In [1]: import numpy as np

In [2]: import numpy.linalg as la

In [3]: np.set_printoptions(precision=1, suppress=True, linewidth=140)

In [4]: A = np.load("data.npy")

In [5]: A
Out[5]: 
array([[ 3.7, -1.6, -2.4,  1.5],
       [ 0.9,  0.6, -2.9,  0.6],
       [ 5.7,  2.3, -1.3,  0.8],
       [-0.7,  0.1,  0.7, -1.9],
       [-1.4, -7.3, -0.6, -1.8],
       [ 3.6,  2.1,  0.5, -1.2],
       [-2.2, -0.6,  3.3,  1.2],
       [-1.3, -1.7, -1.5, -0.9],
       [-7.5,  2. ,  1.7,  1.3],
       [-3.3,  0.5,  5.9,  0.7],
       [-4.2,  3.4,  0.6,  0.8],
       [-2.3, -4.7, -3.6, -0.9],
       [-8.3,  0.3,  4.4,  1.2],
       [-4.2,  5.1,  2.6,  2.3],
       [-5.2, -2.8, -2.9,  0.1],
       [-4.9,  0.2, -3.2, -2.9],
       [ 1.1, -5.6, -2. ,  1.3],
       [ 0.9, -5.4,  3.5,  1.8],
       [ 1. , -1.4,  2.8,  1.4],
       [-0.5,  2.3,  1.4,  3.6],
       [-1.5,  2.5,  0.4,  0.7],
       [ 0.3,  2.4,  3. ,  0.4],
       [-3.6,  5.7, -1.5,  0.8],
       [ 3.6,  2.5,  0.1, -2. ],
       [ 3.5, -2.4,  0.3,  1.3],
       [-1.8,  8.1, -0.6,  3.3]])

In [6]: Uu, sig, Vh = la.svd(A, full_matrices=False)

In [7]: np.round(Vh @ Vh.T, 1) + 0
Out[7]: 
array([[1., 0., 0., 0.],
       [0., 1., 0., 0.],
       [0., 0., 1., 0.],
       [0., 0., 0., 1.]])

In [8]: np.round(np.sqrt((sig ** 2).sum()), 1), round(float(la.norm(A)), 1)
Out[8]: (np.float64(30.1), 30.1)

In [9]: np.allclose(Uu * sig @ Vh, A)
Out[9]: True

In [10]: np.round(Uu.T @ A @ Vh.T, 1) + 0
Out[10]: 
array([[20.4,  0. ,  0. ,  0. ],
       [ 0. , 16.9,  0. ,  0. ],
       [ 0. ,  0. , 12.4,  0. ],
       [ 0. ,  0. ,  0. ,  7.2]])

In [11]: z = A[:, 0] > np.median(A[:, 0])

In [12]: r0 = A[z].mean(axis=0) - A[~z].mean(axis=0)

In [13]: r0.round(1) + 0
Out[13]: array([ 5.6, -1.4, -0.3,  0. ])

In [14]: ((A - A.mean(axis=0)) @ r0 > 0).astype(int)
Out[14]: array([1, 1, 1, 1, 1, 1, 0, 1, 0, 0, 0, 1, 0, 0, 0, 0, 1, 1, 1, 1, 0, 1, 0, 1, 1, 0])
